% ipython --no-banner

In [1]: import numpy as np

In [2]: np.set_printoptions(suppress=True, linewidth=120)

In [3]: tidy = lambda a: np.round(a, 4) + 0

In [4]: basis = 5 * np.array([[0.2, 1.4, -1.1], [-0.2, 0.9, 1.0], [0.2, 1.5, 0.4]])

In [5]: rng = np.random.default_rng(346858)

In [6]: z = rng.integers(0, 3, 37)

In [7]: M = basis[z] + rng.normal(size=(37, 3))

In [8]: tidy(M)
Out[8]: 
array([[ 1.7314,  6.5708, -6.2945],
       [ 2.0121,  7.3038,  1.03  ],
       [-0.09  ,  7.4723,  3.9001],
       [ 0.7699,  7.2399, -5.5881],
       [ 0.0973,  7.3836, -5.1237],
       [-0.604 ,  6.0283, -5.676 ],
       [-0.3656,  2.7078,  5.5446],
       [-0.145 ,  5.1777,  5.7703],
       [ 2.3356,  6.7375,  2.3788],
       [-1.1725,  3.5636,  3.5281],
       [ 1.1107,  7.6617, -5.058 ],
       [ 3.1726,  9.1317,  2.2166],
       [-1.555 ,  4.8778,  4.1271],
       [ 1.7873,  7.8678,  1.2687],
       [-0.0699,  5.1122,  5.7726],
       [-1.3724,  5.3879,  3.8168],
       [ 1.4777,  9.0165,  2.0838],
       [ 0.5491,  6.4714, -5.0382],
       [ 0.732 ,  9.9059,  1.2314],
       [ 1.388 ,  6.7752, -5.2528],
       [-0.7171,  3.5372,  5.698 ],
       [ 1.0345,  7.8113,  2.1859],
       [ 0.4815,  6.914 ,  0.4425],
       [-1.0454,  6.4783,  5.9625],
       [-0.2597,  3.5557,  4.0383],
       [-0.5801,  5.3018,  3.9074],
       [ 1.4894,  5.6538,  2.7238],
       [ 1.5061,  6.4089, -6.9329],
       [ 1.1945,  8.1069,  2.6889],
       [ 1.7335,  4.8248,  4.711 ],
       [-0.4679,  6.0059,  4.5018],
       [ 1.0808,  8.1762,  1.2354],
       [-0.4448,  7.6029, -4.2796],
       [ 1.6074,  9.2501, -5.9375],
       [ 2.8224,  6.2696,  2.1769],
       [-0.6538,  3.0881,  5.0913],
       [ 0.9752,  6.4544,  3.8884]])

In [9]: d = np.linalg.norm(M[:, None] - M[None], axis=-1)

In [10]: tidy(d[:5, :5])
Out[10]: 
array([[ 0.    ,  7.3664, 10.3952,  1.368 ,  2.1684],
       [ 7.3664,  0.    ,  3.5615,  6.7339,  6.4452],
       [10.3952,  3.5615,  0.    ,  9.5299,  9.0261],
       [ 1.368 ,  6.7339,  9.5299,  0.    ,  0.8299],
       [ 2.1684,  6.4452,  9.0261,  0.8299,  0.    ]])

In [11]: (d + 1e9 * np.eye(37)).round(6).argmin(axis=1)
Out[11]: 
array([27, 13, 36, 10,  3, 17, 35, 14, 34, 24,  3, 16, 15,  1,  7, 12, 28, 19, 16,  3, 35, 28, 31,  7,  9, 15,  8,  0,
       21, 36, 25, 13,  4, 10,  8,  6,  2])

In [12]: d[33].round(6).argsort(kind="stable")[:4]
Out[12]: array([33, 10,  3,  4])

In [13]: np.flatnonzero(d[33] < d.mean() / 2)
Out[13]: array([ 0,  3,  4, 10, 19, 33])

In [14]: np.unravel_index(d.round(6).argmax(), d.shape)
Out[14]: (np.int64(6), np.int64(33))

In [15]: d.shape
Out[15]: (37, 37)

In [16]: Xs = M - M.mean(axis=1)
---------------------------------------------------------------------------
ValueError                                Traceback (most recent call last)
Cell In[16], line 1
----> 1 Xs = M - M.mean(axis=1)

ValueError: operands could not be broadcast together with shapes (37,3) (37,) 

In [17]: Xs = M - M.mean(axis=0)

In [18]: left, sigma, VT = np.linalg.svd(Xs, full_matrices=False)

In [19]: np.abs(VT[0]).argmax()
Out[19]: np.int64(2)

In [20]: tidy(np.abs(VT[-1]))
Out[20]: array([0.8786, 0.4772, 0.0144])

In [21]: tidy(Xs.mean(axis=0))
Out[21]: array([0., 0., 0.])

In [22]: tidy(VT[0] * np.sign(VT[0, np.abs(VT[0]).argmax()]))
Out[22]: array([-0.0993, -0.2122,  0.9722])

In [23]: tidy(sigma ** 2 / (sigma ** 2).sum())
Out[23]: array([0.8396, 0.1244, 0.036 ])

In [24]: np.linalg.matrix_rank(Xs)
Out[24]: np.int64(3)

In [25]: np.searchsorted(np.cumsum(sigma ** 2) / (sigma ** 2).sum(), 0.9) + 1
Out[25]: np.int64(2)

In [26]: T = np.stack([M, -2 * M, M[::-1]])

In [27]: (T @ M.T).shape
Out[27]: (3, 37, 37)

In [28]: tidy(np.einsum("bij,cij->bc", T, T))
Out[28]: 
array([[ 2399.6174, -4799.2348,  1808.4112],
       [-4799.2348,  9598.4696, -3616.8223],
       [ 1808.4112, -3616.8223,  2399.6174]])

In [29]: np.linalg.matrix_rank(T)
Out[29]: array([3, 3, 3])

In [30]: T.shape
Out[30]: (3, 37, 3)

In [31]: feats = np.array([[-1, 0, 1, 0, 0],
    ...:     [0, 2, -1, 0, 0],
    ...:     [-1, 0, 0, 0, 0],
    ...:     [0, 0, 0, 2, 0],
    ...:     [0, -2, 0, 0, 2],
    ...:     [0, 0, 0, 0, 0],
    ...:     [0, 0, 0, 0, 0]])

In [32]: hat = feats @ np.linalg.solve(feats.T @ feats, feats.T)

In [33]: np.allclose(hat @ hat, hat)
Out[33]: True

In [34]: np.linalg.matrix_rank(np.eye(7) - hat)
Out[34]: np.int64(2)

In [35]: np.trace(hat)
Out[35]: np.float64(5.0)

In [36]: hat
Out[36]: 
array([[1., 0., 0., 0., 0., 0., 0.],
       [0., 1., 0., 0., 0., 0., 0.],
       [0., 0., 1., 0., 0., 0., 0.],
       [0., 0., 0., 1., 0., 0., 0.],
       [0., 0., 0., 0., 1., 0., 0.],
       [0., 0., 0., 0., 0., 0., 0.],
       [0., 0., 0., 0., 0., 0., 0.]])

In [37]: vec = np.array([1, -3, 2, -1, 0])

In [38]: y = feats @ vec

In [39]: tidy(np.linalg.pinv(feats) @ feats)
Out[39]: 
array([[1., 0., 0., 0., 0.],
       [0., 1., 0., 0., 0.],
       [0., 0., 1., 0., 0.],
       [0., 0., 0., 1., 0.],
       [0., 0., 0., 0., 1.]])

In [40]: tidy(np.linalg.lstsq(feats, y)[0])
Out[40]: array([ 1., -3.,  2., -1.,  0.])

In [41]: tidy(np.linalg.solve(feats.T @ feats, feats.T @ y))
Out[41]: array([ 1., -3.,  2., -1.,  0.])

In [42]: y = y + 0.02 * rng.normal(size=7)

In [43]: tidy(y)
Out[43]: array([ 0.9792, -8.0155, -1.0043, -1.9936,  6.0123, -0.0514, -0.0513])

In [44]: beta, *_ = np.linalg.lstsq(feats, y)

In [45]: beta.round()
Out[45]: array([ 1., -3.,  2., -1., -0.])

In [46]: tidy(beta)
Out[46]: array([ 1.0043, -3.016 ,  1.9835, -0.9968, -0.0098])

In [47]: [round(float(np.linalg.norm(np.linalg.solve(feats.T @ feats + lam * np.eye(5), feats.T @ y))), 2) for lam in (0, 1, 10, 100)]
Out[47]: [3.88, 3.17, 1.59, 0.29]

In [48]: J = np.load("arr.npy")

In [49]: J
Out[49]: 
array([[-0.092 , -0.0977,  0.9669,  1.1057,  3.0048],
       [ 0.0594, -0.0694,  0.94  ,  1.0013,  2.8344],
       [-0.1598, -0.1487,  0.8798,  0.9239,  2.9961],
       [ 0.0362,  3.1828,  1.0185,  0.8604,  1.9831],
       [-0.0493,  3.0278,  1.0181,  1.0082,  1.9437],
       [-0.0423,  2.8672,  1.2118,  0.9899,  1.8582],
       [ 3.0744,  1.9016,  2.1893,  2.0326,  0.9888],
       [ 3.0249,  2.0745,  2.0103,  2.019 ,  0.9943],
       [ 3.0974,  2.0142,  1.9979,  2.1227,  0.9617]])

In [50]: hat = J @ np.linalg.solve(J.T @ J, J.T)

In [51]: tidy(np.diag(hat))
Out[51]: array([0.4971, 0.3318, 0.4101, 0.8151, 0.5541, 0.7627, 0.6777, 0.3583, 0.5931])

In [52]: tidy(hat @ J[:, 4])
Out[52]: array([3.0048, 2.8344, 2.9961, 1.9831, 1.9437, 1.8582, 0.9888, 0.9943, 0.9617])
